$ python -q
>>> import numpy as np
>>> np.set_printoptions(suppress=True, linewidth=140)
>>> rng = np.random.default_rng(61)
>>> X = rng.normal(size=(39, 9))
>>> X = 20 * X / np.linalg.norm(X, axis=1, keepdims=True)
>>> X.round(1) + 0
array([[ -3.7,  -6.9,   6.9,  -7.4, -11.6,   4.3,   5.5,  -6.2,  -3.7],
       [ 14.6,  -5.4,  -2.7,   6.2,   3.9,   8.5,   4.3,  -2.1,   0.6],
       [ -5.6,   8.2,   5.2, -12.5,   4.9,  -8.3,   0.7,  -3.9,   2.9],
       [-14. ,   2.4,  -7.7,   6.3,  -6.4,  -2.8,  -3.8,   1.4,   5.7],
       [  2.1,  -0.2,   1.6,  -1. ,   0.5,  -7.3,  -1.3,  14.6,  11.1],
       [-14. ,  -1.7,   1.7,  -4.3,  -5.4,  -0.3,   8.4,   8.9,   0.5],
       [  7.4,  -0.7,   3.6,  -1.6, -13. ,  -5.7,   3.4,  10.3,   3.1],
       [ 11.9,   5.4,   0.4,  -2.4,  13. ,  -1.1,  -6.2,   2.4,  -3. ],
       [  4.6, -11.2,   6.8,   7.4,  -2.5,  -7. ,   1.1,   8.7,  -4.3],
       [ -1.1,   7.8,   4.1,  -0.7,   2.4,   1.3,  -2.7,  -0.9, -17.5],
       [  1. ,   6.7,   5.1,  -3.2,  12.7,  10.4,  -6.2,  -0.1,  -3.3],
       [ -7.6,   9.7,   9.5,  -6.2,  -1.3,   3.9,  -2.8,   9.1,   3.3],
       [  2.2,  -9.1,   7.3, -13.6,  -0.4,   6.7,   0.6,  -4.7,  -2.7],
       [ -7.5,   7.4,   2.5,  -5.5,  10.7,  -3.2,   2.3, -11. ,  -0.4],
       [  5.5,   1. ,  -7. ,   9.1,  -9.3,  11.8,  -1.5,  -0.6,   3.2],
       [  2.9,  14. ,   1.3, -10.9,   2.5,  -6.8,  -3.3,  -3.2,   0.7],
       [ 12.3,   0.8,  -4.5,  -8.6,  -8.1,  -4.8,   2. ,   1. ,   7.8],
       [-10.8,   3.7,   3.3, -11.7,   5.6,   0. ,  -7.2,   1.5,  -6.1],
       [ -1.5,   3.8,   7.5,   6.8,  -1.4, -15. ,  -4.8,   1.8,   5.1],
       [  0.8,  -7.7,  -2.9,  -8. ,  -0.5, -13.1,  -0.8,   5.4,  -8.1],
       [  6.1, -13.7,   3.4,  -6.8,  -1.9,   1.5,   3.4,  -9.9,   1.1],
       [-13.9,   0.8,  -2.4,   2.4,  -8.3,  -2.8,  -9.4,  -0.1,   5.6],
       [  4.8,  -2.1,   9.8,   4.5,  10.8,   3.2,  -2.9,   4.2,  10.2],
       [ -1.4,   2. ,  -5. ,   6.4,  -4.1, -12. ,   5.2,  -8.5,   8.3],
       [ -5.5, -10.5,  -8.1,   5. ,  -4.4,   5.4,  -8.6,   6.9,   1. ],
       [  0.5,  15.8,  -6.3,   3.8,  -7.5,  -1.9,  -5.2,  -2.9,   0.2],
       [-11.3,   5. ,  -8.3,   7.5,  -6.1,  -1.9,   0.1,  -1.8,   8.8],
       [ 14.2,   0. ,  -2.8,   0.2,   2.1,  -2.5,  12.2,  -5.3,   1.6],
       [ -8.6,   6. ,  10.9,  -3.4,   1.7,  -4.5,  10.9,   4.4,   0.4],
       [ -1.5,   7.1,  -4.5,   1.2, -13.2,  -0.5,   4.5,  -9.2,   6.9],
       [ -5.5,  -4.8,  -3.4,   2.7,  -0.3,   7.1, -14.8,  -2. ,   7.4],
       [ -3. ,   6.2,  -1. ,  11.4,  -9. ,   5.5,   6.6,   5.4,  -6.3],
       [  6.4, -12.7,   1. ,   7.6,   5.6,   3.3,   3.8,   4. ,  -8. ],
       [-16.7,   0.8,  -0.5,  -4.2,  -1.2,   4.4,  -1.8,  -8.7,   1.8],
       [ -1. ,  -7.3,   5.5, -15.5,   3. ,   6.2,   4.7,  -2.3,   0. ],
       [  2.7,  10.5,   7. ,  -3.7,   0.3, -14. ,  -3.2,  -1.6,   3. ],
       [  1.7,   9.8,   1. ,   4. , -10.1,  -1.9,  -5.4,   7.4,  -9.7],
       [ -9. ,  -7.1,  -0.8,  -3.3,   3.5,  13.6,  -1.6,  -7.5,   0.2],
       [  4.8,  12.2,  -3.7,  14.3,   1.8,  -1.9,   1.6,   0.4,   0.3]])
>>> vec = np.array([3, -1, 0, -3, 3, -2, 1, 2, 3])
>>> y = X @ vec
>>> print(np.round(np.linalg.lstsq(X, y)[0], 1) + 0)
[ 3. -1.  0. -3.  3. -2.  1.  2.  3.]
>>> y = y + 0.3 * rng.normal(size=39)
>>> y.round(1)
array([-43.9,  27.2,  45.2, -61. ,  86.9, -15. ,  33.3,  67.8,  14.8, -61.5,   6.6,  -0.1,  24.7,   4.1, -56.4,  40.7,  74.4,  -6.8,  11.3,
        44.8,  30.6, -62. ,  65.2,  -1.1, -37. , -54.8, -52.7,  59.4,  13.3, -47.3, -31.4, -89. ,   7. , -64.5,  47.8,  40.7, -63.2, -42.8,
       -28. ])
>>> beta, *_ = np.linalg.lstsq(X, y)
>>> beta.round()
array([ 3., -1., -0., -3.,  3., -2.,  1.,  2.,  3.])
>>> [round(float(np.linalg.norm(np.linalg.solve(X.T @ X + lam * np.eye(9), X.T @ y))), 2) for lam in (0, 1, 10, 100)]
[6.79, 6.78, 6.73, 6.32]
>>> print(np.round(np.linalg.norm(y - X @ beta), 1))
1.3
